% python3 -q
>>> import numpy as np
>>> from numpy import linalg as LA
>>> np.set_printoptions(precision=2, suppress=True, linewidth=200)
>>> mat = np.loadtxt("layer2.csv", delimiter=",")
>>> mat
array([[ 0.08,  0.41, -1.18,  2.26, -0.2 , -1.5 ,  0.13],
       [ 0.55,  0.46, -1.19,  1.91,  0.21, -0.86, -1.63],
       [-0.07, -1.47,  1.42, -1.48,  1.28,  0.24, -0.96],
       [-0.25,  1.47,  1.71, -1.14, -0.38,  0.52,  1.47],
       [ 0.75,  0.15, -0.69, -0.41, -1.02, -0.54,  2.54],
       [-1.49,  1.68,  0.48,  1.5 , -0.4 , -0.99,  0.55],
       [ 0.63, -0.57,  1.51, -1.03,  2.12, -0.25,  0.62],
       [ 1.05,  0.63, -0.09,  2.12, -0.06, -0.06,  1.73],
       [ 0.08, -0.75,  1.05, -2.26,  0.54, -1.  , -0.95],
       [ 0.81,  0.59,  0.11,  0.29,  0.43,  2.31,  1.55],
       [ 0.75,  0.26, -0.6 , -1.63,  1.49, -0.06,  1.77],
       [ 0.62,  0.79, -0.94, -0.95,  0.72,  2.19, -0.96],
       [-0.03, -1.21, -1.05,  0.71,  0.59, -1.33,  1.95],
       [ 1.14, -0.88, -0.91, -1.52,  1.4 , -1.09, -0.81],
       [ 1.76, -0.7 , -1.07,  0.59,  0.29, -0.38, -1.92],
       [ 1.84,  1.69,  0.54, -0.36, -1.5 ,  0.  ,  0.3 ],
       [-0.19,  0.61,  0.34,  1.1 ,  0.27,  0.28,  2.67],
       [ 2.33, -0.79,  0.47,  0.96, -0.97,  0.78,  0.48],
       [ 0.83, -0.39, -0.54,  0.69, -1.66, -0.41,  2.11],
       [ 0.21,  0.48,  0.57, -0.61,  0.8 ,  1.24, -2.42],
       [-0.22,  1.67, -1.23, -0.81, -0.37, -1.19,  1.56],
       [ 0.25,  1.35, -2.05, -0.48,  0.96, -0.34, -1.29],
       [-1.77, -0.65, -0.31,  0.81,  1.66,  0.15, -1.37]])
>>> C2 = mat.T @ mat
>>> np.round(np.trace(C2), 2), round((mat ** 2).sum(), 2)
(np.float64(206.99), np.float64(206.99))
>>> J = np.loadtxt("data.csv", delimiter=",")
>>> J.round(2) + 0
array([[-13.97,   5.88,  -4.6 ,  -0.4 ,  -1.71,  -7.03],
       [-10.5 ,   4.54,  -3.81,  -0.63,  -0.55,  -5.38],
       [ -6.69,   2.88,  -2.92,  -0.86,   0.49,  -3.62],
       [ -3.31,   1.18,  -2.09,  -1.  ,   0.99,  -2.13],
       [ -3.16,   1.09,  -2.04,  -1.  ,   1.  ,  -2.07],
       [ -2.27,   0.57,  -1.78,  -0.99,   0.96,  -1.69],
       [ -1.07,  -0.15,  -1.26,  -0.82,   0.62,  -1.12],
       [ -0.9 ,  -0.24,  -1.14,  -0.76,   0.52,  -1.02],
       [ -0.45,  -0.32,  -0.67,  -0.46,   0.17,  -0.62],
       [ -0.27,  -0.23,  -0.41,  -0.28,   0.06,  -0.39],
       [ -0.17,  -0.16,  -0.26,  -0.17,   0.02,  -0.25],
       [ -0.01,  -0.01,  -0.01,  -0.01,   0.  ,  -0.01],
       [  0.28,   0.29,   0.4 ,   0.26,   0.05,   0.42],
       [  0.69,   0.71,   0.91,   0.58,   0.23,   0.99],
       [  1.11,   1.1 ,   1.37,   0.84,   0.48,   1.55],
       [  1.54,   1.47,   1.81,   1.08,   0.76,   2.09],
       [  1.86,   1.74,   2.11,   1.24,   0.99,   2.49],
       [  2.99,   2.58,   3.08,   1.73,   1.83,   3.79],
       [  3.35,   2.83,   3.38,   1.87,   2.11,   4.19],
       [  4.33,   3.47,   4.13,   2.21,   2.88,   5.25],
       [ 13.9 ,   8.24,  10.26,   4.56,  10.53,  14.6 ],
       [ 14.72,   8.58,  10.73,   4.72,  11.18,  15.36],
       [ 14.74,   8.59,  10.74,   4.72,  11.2 ,  15.37],
       [ 16.92,   9.47,  11.98,   5.12,  12.94,  17.36],
       [ 20.75,  10.93,  14.09,   5.78,  15.98,  20.8 ],
       [ 23.46,  11.91,  15.55,   6.22,  18.13,  23.19],
       [ 25.79,  12.72,  16.78,   6.58,  19.97,  25.23],
       [ 25.81,  12.72,  16.79,   6.58,  19.99,  25.25],
       [ 28.78,  13.72,  18.34,   7.01,  22.33,  27.83]])
>>> r0 = np.array([7, 5])
>>> np.polyval(r0, J[18])
array([28.45, 24.81, 28.63, 18.08, 19.77, 34.34])
>>> np.convolve(J[18], r0)
array([23.45, 36.56, 37.79, 29.96, 24.11, 39.89, 20.96])
>>> np.correlate(J[18], J[28], "full")
array([ 93.22, 153.57, 180.66, 208.67, 221.98, 374.01, 270.43, 190.9 , 159.56, 118.23, 120.62])
>>> np.cross(J[18, :3], J[28, :3])
array([  5.57,  35.75, -35.5 ])
